>>> import numpy as np
>>> from numpy import linalg as LA
>>> np.set_printoptions(precision=1, suppress=True, linewidth=100, legacy="1.25")
>>> E = np.load("w.npy")
>>> E
array([[0, 0, 0, 0, 0, 0],
       [0, 0, 0, 0, 0, 0],
       [0, 0, 0, 1, 1, 0],
       [0, 0, 1, 0, 1, 0],
       [0, 0, 1, 1, 0, 0],
       [0, 0, 0, 0, 0, 0]])
>>> rank = LA.matrix_rank(E)
>>> rank
3
>>> null = LA.svd(E)[2][rank:].T
>>> [int(LA.matrix_rank(E[:i])) for i in range(1, len(E) + 1)]
[0, 0, 1, 2, 3, 3]
>>> [int(LA.matrix_rank(np.delete(E, i, axis=0))) for i in range(6)]
[3, 3, 2, 2, 2, 3]
>>> np.allclose(E @ null, 0)
True
>>> LA.matrix_rank(E.T @ E), LA.matrix_rank(E @ E.T)
(3, 3)
>>> null.shape
(6, 3)
>>> [int(LA.matrix_rank(E[:, :j + 1])) for j in range(6)]
[0, 0, 1, 2, 3, 3]
>>> blk = np.stack([E, 3 * E, E[::-1]])
>>> LA.matrix_rank(blk)
array([3, 3, 3])
>>> blk.sum(axis=0)
array([[0, 0, 0, 0, 0, 0],
       [0, 0, 1, 1, 0, 0],
       [0, 0, 1, 4, 5, 0],
       [0, 0, 4, 1, 5, 0],
       [0, 0, 4, 4, 0, 0],
       [0, 0, 0, 0, 0, 0]])
>>> K = np.loadtxt("a.csv", delimiter=",")
>>> K
array([[-2., -8., -4.,  3.,  3., -2.],
       [-6.,  3., -2.,  0.,  1., -9.]])
>>> x0 = np.array([-3, -3, 0, 1, 3, -2])
>>> a = np.maximum(K @ x0, 0)
>>> K * (a > 1e-9)[:, None]
array([[-2., -8., -4.,  3.,  3., -2.],
       [-6.,  3., -2.,  0.,  1., -9.]])
>>> np.maximum(K @ (3 * x0), 0)
array([138.,  90.])
>>> a
array([46., 30.])
>>> round(np.abs(LA.eigvals(E)).max(), 1)
2.0
>>> np.trace(E)
0
>>> np.allclose(E @ E.T, E.T @ E)
True
>>> np.sort(np.abs(LA.eigvals(E)))
array([0., 0., 0., 1., 1., 2.])
>>> Uu, s, Vt = LA.svd(E)
>>> evecs = Vt[:(s > 1e-8).sum()]
>>> rng = np.random.default_rng(515623)
>>> x0 = E[1] + 5 * E[4] + rng.integers(2) * np.eye(6)[0]
>>> x0
array([1., 0., 5., 5., 0., 0.])
>>> round(float(LA.norm(x0 - evecs.T @ evecs @ x0)), 1)
1.0
>>> np.allclose(evecs.T @ evecs @ x0, x0)
False
>>> np.diag(evecs.T @ evecs)
array([0., 0., 1., 1., 1., 0.])
